% ipython --no-banner

In [1]: import numpy as np

In [2]: from numpy import linalg as LA

In [3]: np.set_printoptions(precision=2, suppress=True, linewidth=140, legacy="1.25")

In [4]: feats = np.loadtxt("sample4.csv", delimiter=",")

In [5]: feats
Out[5]: 
array([[79.73, 58.6 , 60.09],
       [78.95, 59.68, 61.5 ],
       [80.62, 59.67, 60.73],
       [78.58, 61.51, 61.45],
       [80.36, 60.57, 57.94],
       [79.34, 60.76, 58.88],
       [80.76, 60.02, 57.86],
       [80.32, 61.81, 60.5 ],
       [79.77, 60.17, 58.13],
       [79.51, 59.23, 60.86],
       [80.49, 58.91, 59.4 ],
       [81.72, 61.05, 58.91],
       [79.51, 61.64, 60.17],
       [79.98, 59.28, 60.95],
       [79.83, 60.64, 60.14],
       [78.01, 60.54, 59.62],
       [80.54, 60.74, 60.55],
       [80.61, 60.04, 60.35],
       [80.43, 60.1 , 61.34],
       [81.85, 61.13, 60.22],
       [79.16, 60.07, 59.7 ],
       [79.83, 59.  , 61.66],
       [79.79, 58.84, 60.15],
       [80.46, 59.74, 59.95],
       [79.21, 59.61, 60.47],
       [80.57, 61.63, 60.19]])

In [6]: Ac = feats - feats.mean(axis=0)

In [7]: U, s, Vh = LA.svd(Ac, full_matrices=False)

In [8]: s
Out[8]: array([5.58, 4.5 , 4.03])

In [9]: s ** 2 / (s ** 2).sum()
Out[9]: array([0.46, 0.3 , 0.24])

In [10]: np.abs(U[:, 0]).argmax()
Out[10]: 6

In [11]: np.round(Ac.mean(axis=0), 2) + 0
Out[11]: array([0., 0., 0.])

In [12]: cov = np.cov(feats, rowvar=False)

In [13]: np.corrcoef(feats.T)
Out[13]: 
array([[ 1.  ,  0.12, -0.22],
       [ 0.12,  1.  , -0.13],
       [-0.22, -0.13,  1.  ]])

In [14]: np.argwhere(np.triu(np.abs(np.corrcoef(feats.T)) > 0.8, 1))
Out[14]: array([], shape=(0, 2), dtype=int64)

In [15]: cov.shape
Out[15]: (3, 3)

In [16]: np.argsort(-feats.std(axis=0).round(6), kind="stable")
Out[16]: array([2, 1, 0])

In [17]: np.median(feats, axis=0)
Out[17]: array([79.91, 60.09, 60.18])

In [18]: LA.eigvalsh(cov)[::-1]
Out[18]: array([1.25, 0.81, 0.65])

In [19]: out = np.c_[feats[:, :1] @ np.array([[0]]), np.array([0, 1, 2, 1, 0, 0, 0, 0, 1, 2, 1, 1, 0, 2, 0, 0, 1, 1, 2, 0, 1, 1, 1, 0, 1, 1])]

In [20]: out
Out[20]: 
array([[0., 0.],
       [0., 1.],
       [0., 2.],
       [0., 1.],
       [0., 0.],
       [0., 0.],
       [0., 0.],
       [0., 0.],
       [0., 1.],
       [0., 2.],
       [0., 1.],
       [0., 1.],
       [0., 0.],
       [0., 2.],
       [0., 0.],
       [0., 0.],
       [0., 1.],
       [0., 1.],
       [0., 2.],
       [0., 0.],
       [0., 1.],
       [0., 1.],
       [0., 1.],
       [0., 0.],
       [0., 1.],
       [0., 1.]])

In [21]: LA.norm(out - feats @ LA.lstsq(feats, out)[0], axis=0)
Out[21]: array([0.  , 2.91])

In [22]: LA.matrix_rank(np.c_[feats, out])
Out[22]: 4

In [23]: [round(float(x), 2) for x in LA.svd(feats, compute_uv=False)[:3]]
Out[23]: [595.32, 5.58, 4.27]

In [24]: round(np.log10(LA.cond(feats)))
Out[24]: 2

In [25]: np.round(LA.norm(feats, 2) / LA.norm(feats), 2)
Out[25]: 1.0

In [26]: np.abs(LA.svd(feats)[2][-1])
Out[26]: array([0.62, 0.79, 0.03])

In [27]: LA.cond(feats) > 100
Out[27]: True

In [28]: LA.matrix_rank(feats, rtol=0.1)
Out[28]: 1

In [29]: hat = feats @ LA.solve(feats.T @ feats, feats.T)

In [30]: hat @ feats[:, 2]
Out[30]: 
array([60.09, 61.5 , 60.73, 61.45, 57.94, 58.88, 57.86, 60.5 , 58.13, 60.86, 59.4 , 58.91, 60.17, 60.95, 60.14, 59.62, 60.55, 60.35, 61.34,
       60.22, 59.7 , 61.66, 60.15, 59.95, 60.47, 60.19])

In [31]: np.allclose(hat @ hat, hat)
Out[31]: True

In [32]: X = np.array([[1, -3, 9, -27],
    ...:     [1, -2, 4, -8],
    ...:     [1, -1, 1, -1],
    ...:     [1, 0, 0, 0],
    ...:     [1, 1, 1, 1],
    ...:     [1, 2, 4, 8],
    ...:     [1, 3, 9, 27],
    ...:     [1, 4, 16, 64],
    ...:     [1, 5, 25, 125],
    ...:     [1, 6, 36, 216],
    ...:     [1, 7, 49, 343],
    ...:     [1, 8, 64, 512],
    ...:     [1, 9, 81, 729]])

In [33]: # column 3 dominates

In [34]: LA.matrix_rank(X)
Out[34]: 4

In [35]: X.sum(axis=0)
Out[35]: array([  13,   39,  299, 1989])

In [36]: X - X[0]
Out[36]: 
array([[  0,   0,   0,   0],
       [  0,   1,  -5,  19],
       [  0,   2,  -8,  26],
       [  0,   3,  -9,  27],
       [  0,   4,  -8,  28],
       [  0,   5,  -5,  35],
       [  0,   6,   0,  54],
       [  0,   7,   7,  91],
       [  0,   8,  16, 152],
       [  0,   9,  27, 243],
       [  0,  10,  40, 370],
       [  0,  11,  55, 539],
       [  0,  12,  72, 756]])

In [37]: X.sum(axis=1)
Out[37]: array([-20,  -5,   0,   1,   4,  15,  40,  85, 156, 259, 400, 585, 820])

In [38]: U, s, Vh = LA.svd(feats)

In [39]: np.argmax(s[:-1] / (s[1:] + 1e-6)) + 1
Out[39]: 1

In [40]: out = U[:, :1] @ np.diag(s[:1]) @ Vh[:1]

In [41]: np.round(LA.norm(feats - out) / LA.norm(feats), 2)
Out[41]: 0.01

In [42]: vec = np.array([-5, 7, -7, 4])

In [43]: X @ vec
Out[43]: array([-197,  -79,  -23,   -5,   -1,   13,   61,  167,  355,  649, 1073, 1651, 2407])

In [44]: np.sign((X @ vec).round(6))
Out[44]: array([-1, -1, -1, -1, -1,  1,  1,  1,  1,  1,  1,  1,  1])

In [45]: X * vec
Out[45]: 
array([[  -5,  -21,  -63, -108],
       [  -5,  -14,  -28,  -32],
       [  -5,   -7,   -7,   -4],
       [  -5,    0,    0,    0],
       [  -5,    7,   -7,    4],
       [  -5,   14,  -28,   32],
       [  -5,   21,  -63,  108],
       [  -5,   28, -112,  256],
       [  -5,   35, -175,  500],
       [  -5,   42, -252,  864],
       [  -5,   49, -343, 1372],
       [  -5,   56, -448, 2048],
       [  -5,   63, -567, 2916]])

In [46]: np.einsum("ij,j->i", X, vec)
Out[46]: array([-197,  -79,  -23,   -5,   -1,   13,   61,  167,  355,  649, 1073, 1651, 2407])

In [47]: X @ np.eye(4)[2]
Out[47]: array([ 9.,  4.,  1.,  0.,  1.,  4.,  9., 16., 25., 36., 49., 64., 81.])
